$ python3 -q
>>> import numpy as np
>>> np.set_printoptions(precision=2, suppress=True, linewidth=100, floatmode="fixed")
>>> def rd(a):
...     return np.round(a, 2) + 0
... 
>>> feats = np.loadtxt("block2.csv", delimiter=",")
>>> feats
array([[ 2.00, -3.00,  1.00, -1.00, -2.00,  0.00,  3.00,  0.00,  1.00,  0.00, -1.00,  3.00, -3.00],
       [ 3.00, -3.00,  3.00, -3.00, -3.00,  3.00,  3.00,  2.00,  1.00, -3.00, -2.00,  3.00,  1.00],
       [-3.00, -3.00, -3.00,  1.00,  2.00,  3.00,  3.00,  2.00, -1.00,  0.00, -1.00, -1.00,  1.00],
       [-2.00, -3.00,  1.00,  1.00, -1.00,  2.00, -3.00, -2.00,  0.00,  1.00, -3.00, -3.00,  3.00],
       [ 2.00,  2.00,  1.00,  3.00,  2.00, -1.00,  1.00,  0.00, -1.00,  2.00, -2.00, -1.00, -3.00],
       [ 3.00,  1.00,  3.00,  2.00, -1.00,  0.00, -2.00, -1.00,  2.00,  0.00, -3.00, -1.00,  0.00],
       [ 3.00, -1.00,  2.00,  1.00, -1.00,  3.00,  1.00,  3.00,  0.00,  3.00, -2.00,  1.00,  1.00],
       [-1.00, -2.00,  3.00,  0.00,  3.00, -3.00,  0.00, -2.00,  2.00,  1.00, -1.00,  0.00,  2.00],
       [-1.00, -2.00,  3.00,  0.00,  3.00, -3.00,  0.00, -2.00,  2.00,  1.00, -1.00,  0.00,  2.00],
       [ 0.00,  2.00, -1.00, -1.00,  2.00,  1.00,  1.00, -1.00, -3.00, -2.00,  1.00,  1.00,  1.00],
       [ 0.00, -3.00,  2.00, -2.00,  2.00,  1.00,  2.00, -1.00,  1.00,  3.00, -1.00,  2.00,  1.00],
       [-2.00,  0.00,  2.00, -3.00,  1.00,  2.00, -2.00, -2.00,  3.00,  0.00, -1.00,  2.00, -3.00],
       [-1.00,  1.00, -2.00, -3.00,  2.00, -1.00,  0.00,  1.00,  3.00, -3.00,  0.00,  2.00,  3.00],
       [-2.00,  0.00, -1.00,  2.00, -1.00, -3.00,  2.00,  0.00, -3.00,  2.00,  1.00, -3.00,  3.00]])
>>> # row 8 repeats row 7
>>> blk = np.stack([feats, -3 * feats, feats[::-1]])
>>> (blk @ feats.T).shape
(3, 14, 14)
>>> np.linalg.matrix_rank(blk)
array([13, 13, 13])
>>> proj = feats @ np.linalg.solve(feats.T @ feats, feats.T)
>>> rd(np.linalg.eigvalsh(proj))
array([0.00, 1.00, 1.00, 1.00, 1.00, 1.00, 1.00, 1.00, 1.00, 1.00, 1.00, 1.00, 1.00, 1.00])
>>> np.allclose(proj @ proj, proj)
True
>>> rng = np.random.default_rng(2847)
>>> F = (rng.random((4, 4)) < 0.3) + np.eye(4)
>>> F /= F.sum(axis=1, keepdims=True)
>>> rd(F)
array([[0.50, 0.00, 0.00, 0.50],
       [0.00, 0.67, 0.33, 0.00],
       [0.00, 0.00, 1.00, 0.00],
       [0.00, 0.00, 0.00, 1.00]])
>>> q, R = np.linalg.qr(F)
>>> q
array([[ 1.00,  0.00,  0.00,  0.00],
       [-0.00,  1.00,  0.00,  0.00],
       [-0.00, -0.00,  1.00,  0.00],
       [-0.00, -0.00, -0.00,  1.00]])
>>> np.allclose(R.T @ R, F.T @ F)
True
>>> rd(q @ R)
array([[0.50, 0.00, 0.00, 0.50],
       [0.00, 0.67, 0.33, 0.00],
       [0.00, 0.00, 1.00, 0.00],
       [0.00, 0.00, 0.00, 1.00]])
>>> def softmax(z):
...     e = np.exp(z - z.max(axis=-1, keepdims=True))
...     return e / e.sum(axis=-1, keepdims=True)
... 
>>> rd(softmax(F).sum(axis=1))
array([1.00, 1.00, 1.00, 1.00])
>>> rd(softmax(F[3] + 2))
array([0.17, 0.17, 0.17, 0.48])
>>> scores = F @ F.T / np.sqrt(4)
>>> rd(softmax(scores)[3] @ F)
array([0.13, 0.14, 0.27, 0.46])
>>> softmax(scores).round(6).argmax(axis=1)
array([0, 1, 2, 3])
>>> x0 = np.array([3, 2, 0, 2])
>>> target = F @ x0
>>> rd(target)
array([2.50, 1.33, 0.00, 2.00])
>>> rd(np.linalg.solve(F, target + F[:, 2]))
array([3.00, 2.00, 1.00, 2.00])
>>> rd(np.linalg.solve(F, -3 * target))
array([-9.00, -6.00,  0.00, -6.00])
>>> rd(np.linalg.solve(F, target))
array([3.00, 2.00, 0.00, 2.00])
>>> rd(np.linalg.solve(F, F[:, 1]))
array([0.00, 1.00, 0.00, 0.00])
>>> q, vecs = np.linalg.qr(F[:, :1])[0], np.linalg.qr(F[:, 1:])[0]
>>> sig = np.linalg.svd(q.T @ vecs, compute_uv=False)
>>> (sig > 0.9).sum()
np.int64(0)
>>> A = np.minimum.outer(np.arange(1, 15), np.arange(1, 15)) * 5
>>> A
array([[ 5,  5,  5,  5,  5,  5,  5,  5,  5,  5,  5,  5,  5,  5],
       [ 5, 10, 10, 10, 10, 10, 10, 10, 10, 10, 10, 10, 10, 10],
       [ 5, 10, 15, 15, 15, 15, 15, 15, 15, 15, 15, 15, 15, 15],
       [ 5, 10, 15, 20, 20, 20, 20, 20, 20, 20, 20, 20, 20, 20],
       [ 5, 10, 15, 20, 25, 25, 25, 25, 25, 25, 25, 25, 25, 25],
       [ 5, 10, 15, 20, 25, 30, 30, 30, 30, 30, 30, 30, 30, 30],
       [ 5, 10, 15, 20, 25, 30, 35, 35, 35, 35, 35, 35, 35, 35],
       [ 5, 10, 15, 20, 25, 30, 35, 40, 40, 40, 40, 40, 40, 40],
       [ 5, 10, 15, 20, 25, 30, 35, 40, 45, 45, 45, 45, 45, 45],
       [ 5, 10, 15, 20, 25, 30, 35, 40, 45, 50, 50, 50, 50, 50],
       [ 5, 10, 15, 20, 25, 30, 35, 40, 45, 50, 55, 55, 55, 55],
       [ 5, 10, 15, 20, 25, 30, 35, 40, 45, 50, 55, 60, 60, 60],
       [ 5, 10, 15, 20, 25, 30, 35, 40, 45, 50, 55, 60, 65, 65],
       [ 5, 10, 15, 20, 25, 30, 35, 40, 45, 50, 55, 60, 65, 70]])
>>> # symmetric, so the eigenvalues are real
>>> vals, vecs = np.linalg.eigh(A)
>>> x0 = np.array([-1, -1, 2, 0, -2, -1, 0, 1, 2, 2, 2, 2, -2, 1])
>>> x0 @ A @ x0
np.int64(2115)
>>> np.abs(A).sum(axis=1).max(), rd(np.abs(vals).max())
(np.int64(525), np.float64(426.47))
>>> (np.sign(vecs[:, -1].round(6)) == np.sign(vecs[0, -1].round(6))).astype(int)
array([1, 1, 1, 1, 1, 1, 1, 1, 1, 1, 1, 1, 1, 1])
>>> vals, vecs = np.linalg.eigvalsh(A)
Traceback (most recent call last):
  File "<python-input-44>", line 1, in <module>
    vals, vecs = np.linalg.eigvalsh(A)
    ^^^^^^^^^^
ValueError: too many values to unpack (expected 2)
>>> vals, vecs = np.linalg.eigh(A)
>>> np.abs(vecs[:, -1]).round(6).argmax()
np.int64(13)
>>> (vals > 1e-8).sum(), (vals < -1e-8).sum()
(np.int64(14), np.int64(0))
>>> rd(np.abs(vecs[:, -1]))
array([0.04, 0.08, 0.12, 0.16, 0.19, 0.22, 0.26, 0.28, 0.31, 0.33, 0.35, 0.36, 0.37, 0.37])
>>> other = np.linalg.inv(A)
>>> rd(np.linalg.slogdet(A)[0])
np.float64(1.0)
>>> np.allclose(other, A.T)
False
>>> rd(np.linalg.cond(A))
np.float64(337.19)
>>> x0 = np.array([5, 0, 4, 1, 5, 4, 1, -3, -3, 5, 5, -3, -4, -5])
>>> target = A @ x0
>>> beta, lr = np.zeros(14), 1 / np.linalg.norm(A, 2) ** 2
>>> for i in range(5):
...     beta -= lr * A.T @ (A @ beta - target)
...     if i % 1 == 0: print(i, round(np.linalg.norm(A @ beta - target), 2))
... 
0 373.21
1 368.64
2 364.14
3 359.69
4 355.3
>>> rd(np.linalg.cond(A))
np.float64(337.19)
>>> q, R = np.linalg.qr(A)
>>> rd(np.trace(q @ q.T))
np.float64(14.0)
>>> rd(abs(R[0, 0])), rd(np.linalg.norm(A[:, 0]))
(np.float64(18.71), np.float64(18.71))
>>> np.allclose(R.T @ R, A.T @ A)
True
>>> J = np.load("dump.npy")
>>> J
array([[ 3, -9,  3, -9],
       [-6,  1, -6,  1],
       [ 3, -9,  3, -9],
       [-6,  1, -6,  1]])
>>> left, sig, Vt = np.linalg.svd(J)
>>> vecs = Vt[:(sig > 1e-8).sum()]
>>> x0 = J[0] + 3 * J[2] + rng.integers(2) * np.eye(4)[3]
>>> x0
array([ 12.00, -36.00,  12.00, -36.00])
>>> np.allclose(vecs.T @ vecs @ x0, x0)
True
>>> other = np.c_[feats[:, :3] @ np.array([[-1, 0, 2], [-1, 0, 2], [0, 3, 2]]), np.array([-2, -4, 0, 0, -5, 1, 5, -2, 0, 2, 2, 0, 4, 3])]
>>> other
array([[  1.00,   3.00,   0.00,  -2.00],
       [  0.00,   9.00,   6.00,  -4.00],
       [  6.00,  -9.00, -18.00,   0.00],
       [  5.00,   3.00,  -8.00,   0.00],
       [ -4.00,   3.00,  10.00,  -5.00],
       [ -4.00,   9.00,  14.00,   1.00],
       [ -2.00,   6.00,   8.00,   5.00],
       [  3.00,   9.00,   0.00,  -2.00],
       [  3.00,   9.00,   0.00,   0.00],
       [ -2.00,  -3.00,   2.00,   2.00],
       [  3.00,   6.00,  -2.00,   2.00],
       [  2.00,   6.00,   0.00,   0.00],
       [  0.00,  -6.00,  -4.00,   4.00],
       [  2.00,  -3.00,  -6.00,   3.00]])
>>> np.linalg.matrix_rank(np.c_[feats, other])
np.int64(14)
>>> rd(np.linalg.norm(other - feats @ np.linalg.lstsq(feats, other)[0], axis=0))
array([0.00, 0.00, 0.00, 1.41])
>>> rd(np.linalg.norm(np.linalg.qr(feats)[0].T @ other, axis=0) ** 2 / ((other ** 2).sum(axis=0) + 1e-12))
array([1.00, 1.00, 1.00, 0.98])
>>> rd(np.sort(np.abs(np.linalg.eigvals(J))))
array([ 0.00,  0.00, 10.83, 18.83])
>>> rd(np.linalg.det(J))
np.float64(0.0)
>>> J @ J
array([[126, -72, 126, -72],
       [-48, 110, -48, 110],
       [126, -72, 126, -72],
       [-48, 110, -48, 110]])
>>> np.trace(J)
np.int64(8)
>>> np.allclose(J @ J.T, J.T @ J)
False
>>> rank = np.linalg.matrix_rank(J)
>>> rank
np.int64(2)
>>> ns = np.linalg.svd(J)[2][rank:].T
>>> rd(ns @ ns.T)
array([[ 0.50,  0.00, -0.50,  0.00],
       [ 0.00,  0.50,  0.00, -0.50],
       [-0.50,  0.00,  0.50,  0.00],
       [ 0.00, -0.50,  0.00,  0.50]])
>>> rd(J @ ns)
array([[0.00, 0.00],
       [0.00, 0.00],
       [0.00, 0.00],
       [0.00, 0.00]])
>>> np.linalg.matrix_rank(J.T @ J), np.linalg.matrix_rank(J @ J.T)
(np.int64(2), np.int64(2))
>>> [int(np.linalg.matrix_rank(J[:i])) for i in range(1, len(J) + 1)]
[1, 2, 2, 2]
>>> left, sig, Vt = np.linalg.svd(J, full_matrices=False)
>>> left.shape, sig.shape, Vt.shape
((4, 4), (4,), (4, 4))
>>> rd(np.abs(Vt[0]))
array([0.36, 0.61, 0.36, 0.61])
>>> np.abs(left[:, 0]).round(6).argmax()
np.int64(0)
>>> (sig > 1e-8).sum()
np.int64(2)
>>> data = np.loadtxt("data.csv", delimiter=",")
>>> rd(data)
array([[-0.31,  0.42,  0.02,  0.61, -0.38,  0.36,  0.06],
       [-0.06, -0.34,  0.25, -0.12, -0.51,  0.33, -0.05],
       [ 0.00, -0.12, -0.08, -0.13,  0.28,  0.42, -0.33],
       [-0.28, -0.10,  0.05, -0.49, -0.42, -0.09, -0.29],
       [ 0.49, -0.25, -0.42,  0.11, -0.37, -0.03,  0.11],
       [-0.40,  0.25, -0.10, -0.14,  0.12,  0.01, -0.35],
       [ 0.28,  0.31, -0.03,  0.17, -0.22, -0.48, -0.62],
       [ 0.49,  0.22, -0.02, -0.09,  0.13,  0.56, -0.31],
       [ 0.12,  0.63, -0.14, -0.53, -0.18,  0.04,  0.41],
       [-0.28, -0.10, -0.80,  0.02,  0.10,  0.03, -0.01],
       [-0.06, -0.05, -0.28, -0.05, -0.28,  0.14, -0.13]])
>>> # columns are unit length and at right angles
>>> proj = data @ np.linalg.solve(data.T @ data, data.T)
>>> rd(np.trace(proj))
np.float64(7.0)
>>> np.linalg.matrix_rank(np.eye(11) - proj)
np.int64(4)
>>> q, R = np.linalg.qr(data)
>>> np.allclose(R.T @ R, data.T @ data)
True
>>> rd(R)
array([[1.00, 0.00, 0.00, 0.00, 0.00, 0.00, 0.00],
       [0.00, 1.00, 0.00, 0.00, 0.00, 0.00, 0.00],
       [0.00, 0.00, 1.00, 0.00, 0.00, 0.00, 0.00],
       [0.00, 0.00, 0.00, 1.00, 0.00, 0.00, 0.00],
       [0.00, 0.00, 0.00, 0.00, 1.00, 0.00, 0.00],
       [0.00, 0.00, 0.00, 0.00, 0.00, 1.00, 0.00],
       [0.00, 0.00, 0.00, 0.00, 0.00, 0.00, 1.00]])
>>> q.shape, R.shape
((11, 7), (7, 7))
>>> rd(np.abs(np.diag(R)))
array([1.00, 1.00, 1.00, 1.00, 1.00, 1.00, 1.00])
>>> r0, g = data[6], data[1]
>>> rd(r0 @ r0)
np.float64(0.87)
>>> p = (r0 @ g) / (r0 @ r0) * r0
>>> rd((g - p) @ r0)
np.float64(0.0)
>>> np.linalg.matrix_rank(np.outer(r0, g))
np.int64(1)
>>> rd(np.linalg.norm(r0 + g) ** 2 + np.linalg.norm(r0 - g) ** 2)
np.float64(2.88)
>>> rd(np.outer(r0, g))
array([[-0.02, -0.10,  0.07, -0.03, -0.14,  0.09, -0.01],
       [-0.02, -0.11,  0.08, -0.04, -0.16,  0.10, -0.02],
       [ 0.00,  0.01, -0.01,  0.00,  0.02, -0.01,  0.00],
       [-0.01, -0.06,  0.04, -0.02, -0.09,  0.06, -0.01],
       [ 0.01,  0.08, -0.06,  0.03,  0.11, -0.07,  0.01],
       [ 0.03,  0.17, -0.12,  0.06,  0.25, -0.16,  0.02],
       [ 0.04,  0.21, -0.15,  0.08,  0.32, -0.20,  0.03]])
